$ python3 -q
>>> import numpy as np
>>> from numpy import linalg as LA
>>> np.set_printoptions(precision=2, suppress=True, linewidth=160)
>>> def rnd(a):
...     return np.round(a, 2) + 0
... 
>>> W0 = np.array([[-2.0, 1.0, 0.0, 0.0, 0.0],
...     [0.0, -2.0, 1.0, 0.0, 0.0],
...     [0.0, 0.0, -2.0, 1.0, 0.0],
...     [0.0, 0.0, 0.0, -2.0, 1.0],
...     [0.0, 0.0, 0.0, 0.0, -2.0]])
>>> print(np.kron(np.eye(2, dtype=int), W0))
[[-2.  1.  0.  0.  0. -0.  0.  0.  0.  0.]
 [ 0. -2.  1.  0.  0.  0. -0.  0.  0.  0.]
 [ 0.  0. -2.  1.  0.  0.  0. -0.  0.  0.]
 [ 0.  0.  0. -2.  1.  0.  0.  0. -0.  0.]
 [ 0.  0.  0.  0. -2.  0.  0.  0.  0. -0.]
 [-0.  0.  0.  0.  0. -2.  1.  0.  0.  0.]
 [ 0. -0.  0.  0.  0.  0. -2.  1.  0.  0.]
 [ 0.  0. -0.  0.  0.  0.  0. -2.  1.  0.]
 [ 0.  0.  0. -0.  0.  0.  0.  0. -2.  1.]
 [ 0.  0.  0.  0. -0.  0.  0.  0.  0. -2.]]
>>> print(np.poly(W0))
[ 1. 10. 40. 80. 80. 32.]
>>> print(rnd(LA.det(2 * W0)), rnd(LA.det(W0)))
-1024.0 -32.0
>>> print(rnd(LA.det(W0[::-1])))
-32.0
>>> print(np.einsum("ii->", W0))
-10.0
>>> vals, vecs = LA.eig(W0)
>>> print(rnd(np.sort(LA.eigvals(LA.inv(W0)))))
[-0.5 -0.5 -0.5 -0.5 -0.5]
>>> print(W0 @ vecs[:, 0] - vals[0] * vecs[:, 0])
[0. 0. 0. 0. 0.]
>>> feats = np.loadtxt("out2.csv", delimiter=",")
>>> print(feats)
[[ 1. -1.  1. -1. -1.  1. -1.  1.]
 [ 1.  1. -1. -1.  1.  1. -1. -1.]
 [ 1. -1. -1.  1. -1.  1.  1. -1.]]
>>> B = feats / np.sqrt((feats ** 2).mean(axis=1, keepdims=True))
>>> print(rnd(LA.norm(B, axis=1)))
[2.83 2.83 2.83]
>>> print(LA.matrix_rank(B) == LA.matrix_rank(feats))
True
>>> B = feats[0, 0] * feats[1:] - np.outer(feats[1:, 0], feats[0])
>>> print(B)
[[ 0.  2. -2.  0.  2.  0.  0. -2.]
 [ 0.  0. -2.  2.  0.  0.  2. -2.]]
>>> print(LA.matrix_rank(B), LA.matrix_rank(feats))
2 3
>>> K = np.loadtxt("mat.csv", delimiter=",")
>>> print(rnd(K))
[[-0.09  0.69 -0.72]
 [-0.99  0.    0.13]
 [ 0.09  0.73  0.68]]
>>> print(rnd(LA.eigvals(K)))
[-0.2+0.98j -0.2-0.98j  1. +0.j  ]
>>> print(rnd(LA.det(2 * K)), rnd(LA.det(K)))
8.0 1.0
>>> print(rnd(np.einsum("ii->", K)))
0.59
>>> print(rnd(LA.eigvals(K).sum().real))
0.59
>>> print(rnd(np.kron(np.eye(2, dtype=int), K)))
[[-0.09  0.69 -0.72  0.    0.    0.  ]
 [-0.99  0.    0.13  0.    0.    0.  ]
 [ 0.09  0.73  0.68  0.    0.    0.  ]
 [ 0.    0.    0.   -0.09  0.69 -0.72]
 [ 0.    0.    0.   -0.99  0.    0.13]
 [ 0.    0.    0.    0.09  0.73  0.68]]
>>> print(rnd(LA.det(K[::-1])))
-1.0
